$ ipython --no-banner

In [1]: import numpy as np

In [2]: np.set_printoptions(precision=4, suppress=True, linewidth=140, legacy="1.25")

In [3]: arr = np.load("data.npy")

In [4]: print(arr)
[[ 2.3392 -3.8985  2.4667 -2.6483]
 [-2.2703  7.815   1.1619  1.2376]
 [ 0.8441  8.9905  3.3455  2.6317]
 [ 3.9912 -5.9936  3.0244 -1.8866]
 [ 3.733  -4.7677  1.2277 -2.4254]
 [ 2.1859 -4.6657  1.5225 -2.4189]
 [ 0.3068  6.2889  1.0202  0.7405]
 [ 2.7773 -5.594   3.2601 -3.7555]
 [ 2.7987 -6.4117  4.5626 -1.9099]
 [ 2.8941 -4.6261  1.6174 -2.2668]
 [ 3.1004 -4.6452  2.0968 -4.6856]
 [ 5.5329 -4.5638  2.8098 -2.9914]
 [-2.1764  9.6583  1.8338  0.9466]
 [ 3.8133 -4.6078  3.9678 -1.2359]]

In [5]: M2 = arr / np.linalg.norm(arr, axis=1, keepdims=True)

In [6]: cov = M2 @ M2.T

In [7]: print(np.argwhere(np.triu(np.abs(cov) > 0.95, 1)))
[[ 0  3]
 [ 0  4]
 [ 0  5]
 [ 0  7]
 [ 0  8]
 [ 0  9]
 [ 0 10]
 [ 1 12]
 [ 2  6]
 [ 3  4]
 [ 3  5]
 [ 3  7]
 [ 3  8]
 [ 3  9]
 [ 3 11]
 [ 3 13]
 [ 4  5]
 [ 4  9]
 [ 4 11]
 [ 5  7]
 [ 5  9]
 [ 5 10]
 [ 6 12]
 [ 7  8]
 [ 7  9]
 [ 7 10]
 [ 8 13]
 [ 9 10]
 [ 9 11]]

In [8]: F = np.load("arr.npy")

In [9]: print(F)
[[3. 1. 0. 0.]
 [0. 3. 1. 0.]
 [0. 0. 3. 1.]
 [0. 0. 0. 3.]]

In [10]: print(np.linalg.matrix_rank(F - F[0, 0] * np.eye(4)))
3

In [11]: print(np.kron(np.eye(2, dtype=int), F))
[[3. 1. 0. 0. 0. 0. 0. 0.]
 [0. 3. 1. 0. 0. 0. 0. 0.]
 [0. 0. 3. 1. 0. 0. 0. 0.]
 [0. 0. 0. 3. 0. 0. 0. 0.]
 [0. 0. 0. 0. 3. 1. 0. 0.]
 [0. 0. 0. 0. 0. 3. 1. 0.]
 [0. 0. 0. 0. 0. 0. 3. 1.]
 [0. 0. 0. 0. 0. 0. 0. 3.]]

In [12]: print(np.linalg.eigvals(F))
[3. 3. 3. 3.]

In [13]: print(np.einsum("ii->", F))
12.0

In [14]: rng = np.random.default_rng(609)

In [15]: labels = rng.permutation(4)

In [16]: print(labels)
[0 1 3 2]

In [17]: M2 = F[labels][:, labels]

In [18]: print(np.diag(M2))
[3. 3. 3. 3.]

In [19]: print(np.allclose(M2, F))
False

In [20]: feats = np.load("block9.npy")

In [21]: print(feats)
[[-0.0015  0.0108  0.0089]
 [-0.994  -1.7712  3.0088]
 [-0.4858 -0.8882  1.4826]
 [ 0.8949 -2.8715 -5.5158]
 [-0.4239  3.8208  3.9761]
 [-0.975  -1.7706  2.9704]
 [-0.8093 -3.6816  1.0068]
 [ 0.0793  4.6971  2.4816]
 [ 0.9986  1.7984 -2.9782]
 [ 0.7297 -0.9819 -3.5048]
 [ 0.0887  4.6825  2.4546]
 [-0.3209 -2.7873 -0.523 ]
 [ 0.4903  0.861  -1.504 ]
 [ 1.1947 -0.1054 -5.0094]
 [ 0.1849 -1.8808 -2.0139]
 [ 0.7324 -0.9997 -3.4911]
 [-0.2883 -2.8246 -0.4851]
 [ 0.6886 -1.0009 -3.5048]]

In [22]: cov = np.cov(feats, rowvar=False)

In [23]: print(feats.std(axis=0))
[0.6698 2.4931 2.8882]

In [24]: print(np.linalg.eigvalsh(cov)[::-1])
[10.8001  5.0888  0.0003]

In [25]: print(cov.shape)
(3, 3)

In [26]: print(np.polyfit(feats[:, 2], feats[:, 0], 1))
[-0.1986 -0.0238]

In [27]: print(cov)
[[ 0.4751  0.3162 -1.7538]
 [ 0.3162  6.5814  2.7045]
 [-1.7538  2.7045  8.8327]]

In [28]: print(np.argwhere(np.triu(np.abs(np.corrcoef(feats.T)) > 0.8, 1)))
[[0 2]]

In [29]: print(np.round(np.corrcoef(feats[:, 2], feats[:, 0])[0, 1], 4))
-0.8562

In [30]: labels = feats[:, 1] > np.median(feats[:, 1])

In [31]: u = feats[labels].mean(axis=0) - feats[~labels].mean(axis=0)

In [32]: print(round((((feats - feats.mean(axis=0)) @ u > 0) == labels).mean(), 4))
0.8333

In [33]: print(u)
[0.3952 3.7204 0.6617]

In [34]: cen = feats - feats.mean(axis=0)

In [35]: evecs = np.linalg.svd(cen)[2][:2]

In [36]: M2 = cen - cen @ evecs.T @ evecs

In [37]: print((cen @ evecs.T).std(axis=0))
[3.1938 2.1923]

In [38]: print(np.diag(evecs.T @ evecs))
[0.0754 0.9797 0.945 ]

In [39]: print(np.linalg.norm(M2, axis=1).round(6).argmax())
15

In [40]: proj = feats @ np.linalg.solve(feats.T @ feats, feats.T)

In [41]: print(proj @ feats[:, 1])
[ 0.0108 -1.7712 -0.8882 -2.8715  3.8208 -1.7706 -3.6816  4.6971  1.7984 -0.9819  4.6825 -2.7873  0.861  -0.1054 -1.8808 -0.9997 -2.8246
 -1.0009]

In [42]: print(np.allclose(proj @ proj, proj))
True

In [43]: Q, R = np.linalg.qr(feats)

In [44]: print(R)
[[  2.8727   1.6749 -10.7625]
 [  0.      10.5299   6.4129]
 [  0.       0.      -0.308 ]]

In [45]: print(np.trace(Q @ Q.T))
3.0

In [46]: print(Q.shape, R.shape)
(18, 3) (3, 3)

In [47]: print(np.round(Q.T @ Q, 4) + 0)
[[1. 0. 0.]
 [0. 1. 0.]
 [0. 0. 1.]]

In [48]: print(np.abs(np.diag(R)))
[ 2.8727 10.5299  0.308 ]

In [49]: M = np.load("out15.npy")

In [50]: print(M)
[[-3  0 -3  0  0  0]
 [-2 -1  2  0  0  0]
 [ 1  1 -2  0  0  0]
 [-6  0 -6 -3  0 -3]
 [-4 -2  4 -2 -1  2]
 [ 2  2 -4  1  1 -2]]

In [51]: w1 = np.array([[2, 9, 6, 9, 8, 9],
    ...:     [1, 1, 7, 2, 4, 7],
    ...:     [9, 7, 2, 3, 5, 8],
    ...:     [5, 6, 4, 4, 6, 6],
    ...:     [2, 9, 6, 7, 5, 5],
    ...:     [1, 0, 2, 9, 5, 0]])

In [52]: b = np.array([2, 2, 0, 0, 2, 2])

In [53]: hid = np.maximum(M @ w1 + b, 0)

In [54]: print((hid > 0).astype(int))
[[0 0 0 0 0 0]
 [1 0 0 0 0 0]
 [0 0 1 1 1 1]
 [0 0 0 0 0 0]
 [1 0 0 0 0 0]
 [0 1 1 1 1 1]]

In [55]: print(np.linalg.matrix_rank(hid))
3

In [56]: basis = np.array([[0, -2], [-2, -2], [-2, 2], [0, 1], [-2, -2], [-2, -2]])

In [57]: print(hid @ basis)
[[   0    0]
 [   0  -30]
 [ -30   11]
 [   0    0]
 [   0  -36]
 [-106   -7]]

In [58]: print(w1 @ basis)
[[-64 -35]
 [-38 -10]
 [-44 -51]
 [-44 -34]
 [-50 -23]
 [-14   1]]

In [59]: print(round(float(np.linalg.norm(M[2], 1)), 4), round(float(np.linalg.norm(M[2], np.inf)), 4))
4.0 2.0

In [60]: print(round(float(np.linalg.norm(M) ** 2 / np.linalg.norm(M, 2) ** 2), 4))
1.7793

In [61]: print(np.linalg.norm(M, axis=1).argmax())
3

In [62]: print(round(np.linalg.norm(M, 2), 4))
10.5489

In [63]: print(M[2] @ M[5])
12

In [64]: vec = np.array([0, -2, 1, 1, 0, 1])

In [65]: a = np.maximum(M @ vec, 0)

In [66]: print(np.maximum(M @ vec, 0) - np.maximum(-M @ vec, 0))
[ -3   4  -4 -12   8  -9]

In [67]: print(M.T @ a)
[-40 -20  40 -16  -8  16]

In [68]: vec = np.array([-4, -5, 6, -9, 8, -8])

In [69]: print(M * vec)
[[ 12   0 -18   0   0   0]
 [  8   5  12   0   0   0]
 [ -4  -5 -12   0   0   0]
 [ 24   0 -36  27   0  24]
 [ 16  10  24  18  -8 -16]
 [ -8 -10 -24  -9   8  16]]

In [70]: print(np.sign((M @ vec).round(6)))
[-1  1 -1  1  1 -1]

In [71]: print(M @ vec)
[ -6  25 -21  39  44 -27]

In [72]: print(np.einsum("ij,j->i", M, vec))
[ -6  25 -21  39  44 -27]

In [73]: print(M @ np.eye(6)[1])
[ 0. -1.  1.  0. -2.  2.]

In [74]: M2 = M / np.sqrt((M ** 2).mean(axis=1, keepdims=True))

In [75]: print(M - M.mean(axis=1, keepdims=True))
[[-2.      1.     -2.      1.      1.      1.    ]
 [-1.8333 -0.8333  2.1667  0.1667  0.1667  0.1667]
 [ 1.      1.     -2.      0.      0.      0.    ]
 [-3.      3.     -3.      0.      3.      0.    ]
 [-3.5    -1.5     4.5    -1.5    -0.5     2.5   ]
 [ 2.      2.     -4.      1.      1.     -2.    ]]

In [76]: print(np.linalg.matrix_rank(M2) == np.linalg.matrix_rank(M))
True

In [77]: print(np.linalg.norm(M2, axis=1))
[2.4495 2.4495 2.4495 2.4495 2.4495 2.4495]

In [78]: print(M2[1])
[-1.633  -0.8165  1.633   0.      0.      0.    ]

In [79]: W0 = np.loadtxt("run15.csv", delimiter=",")

In [80]: print(W0)
[[-0.6854  1.0763  0.5125  1.4956]
 [ 1.2885  2.0312 -3.0037  2.0917]
 [-1.9872  3.0702  1.4563 -0.6601]
 [ 2.5495  1.1137 -0.4747 -2.2753]
 [-2.249  -0.904  -3.458  -2.1726]]

In [81]: u = np.array([3, -9])

In [82]: print(np.cross(W0[3, :3], W0[2, :3]))
[ 3.0793 -2.7696 10.0407]

In [83]: print(np.correlate(W0[3], W0[2], "full"))
[-1.6829  2.9778  9.7628 -0.8365 -6.9841 -6.0423  4.5215]

In [84]: vec = np.array([2, -1, 2, -3])

In [85]: y = W0 @ vec

In [86]: print(np.round(np.linalg.pinv(W0) @ W0, 4) + 0)
[[1. 0. 0. 0.]
 [0. 1. 0. 0.]
 [0. 0. 1. 0.]
 [0. 0. 0. 1.]]

In [87]: print(np.linalg.lstsq(W0, y)[0])
[ 2. -1.  2. -3.]

In [88]: try:
    ...:     np.linalg.solve(W0, y)
    ...: except np.linalg.LinAlgError as e:
    ...:     print(repr(e))
    ...: 
LinAlgError('Last 2 dimensions of the array must be square')

In [89]: y = y + 0.1 * rng.normal(size=5)

In [90]: print(y)
[ -5.7461 -11.878   -2.047    9.8578  -3.9671]

In [91]: b, *_ = np.linalg.lstsq(W0, y)

In [92]: print(b.round())
[ 2. -1.  2. -3.]

In [93]: print(b)
[ 1.9694 -0.9879  2.0239 -3.0114]

In [94]: print([round(float(np.linalg.norm(np.linalg.solve(W0.T @ W0 + lam * np.eye(4), W0.T @ y))), 2) for lam in (0, 1, 10, 100)])
[4.24, 3.99, 2.61, 0.59]

In [95]: vec = np.array([-1, -1, -2, 2])

In [96]: print(W0 * vec)
[[ 0.6854 -1.0763 -1.025   2.9911]
 [-1.2885 -2.0312  6.0075  4.1834]
 [ 1.9872 -3.0702 -2.9126 -1.3201]
 [-2.5495 -1.1137  0.9494 -4.5506]
 [ 2.249   0.904   6.9159 -4.3452]]

In [97]: print(np.linalg.norm(W0 @ vec) <= np.linalg.norm(W0, 2) * np.linalg.norm(vec) + 1e-9)
True

In [98]: print(W0 @ vec)
[ 1.5751  6.8712 -5.3157 -7.2645  5.7237]

In [99]: print((W0 @ vec).argmax())
1

In [100]: print(np.einsum("ij,j->i", W0, vec))
[ 1.5751  6.8712 -5.3157 -7.2645  5.7237]

In [101]: print(np.sign((W0 @ vec).round(6)))
[ 1.  1. -1. -1.  1.]

In [102]: print((W0 * vec).sum(axis=1))
[ 1.5751  6.8712 -5.3157 -7.2645  5.7237]

In [103]: print(W0 @ (2 * vec))
[  3.1503  13.7423 -10.6315 -14.529   11.4474]

In [104]: E = np.load("x.npy")

In [105]: print(E)
[[-1  0]
 [ 0 -1]]

In [106]: Q, evecs = np.linalg.qr(E[:, :1])[0], np.linalg.qr(E[:, 1:])[0]

In [107]: sv = np.linalg.svd(Q.T @ evecs, compute_uv=False)

In [108]: print(round(np.linalg.norm(Q @ Q.T - evecs @ evecs.T, 2), 4))
1.0
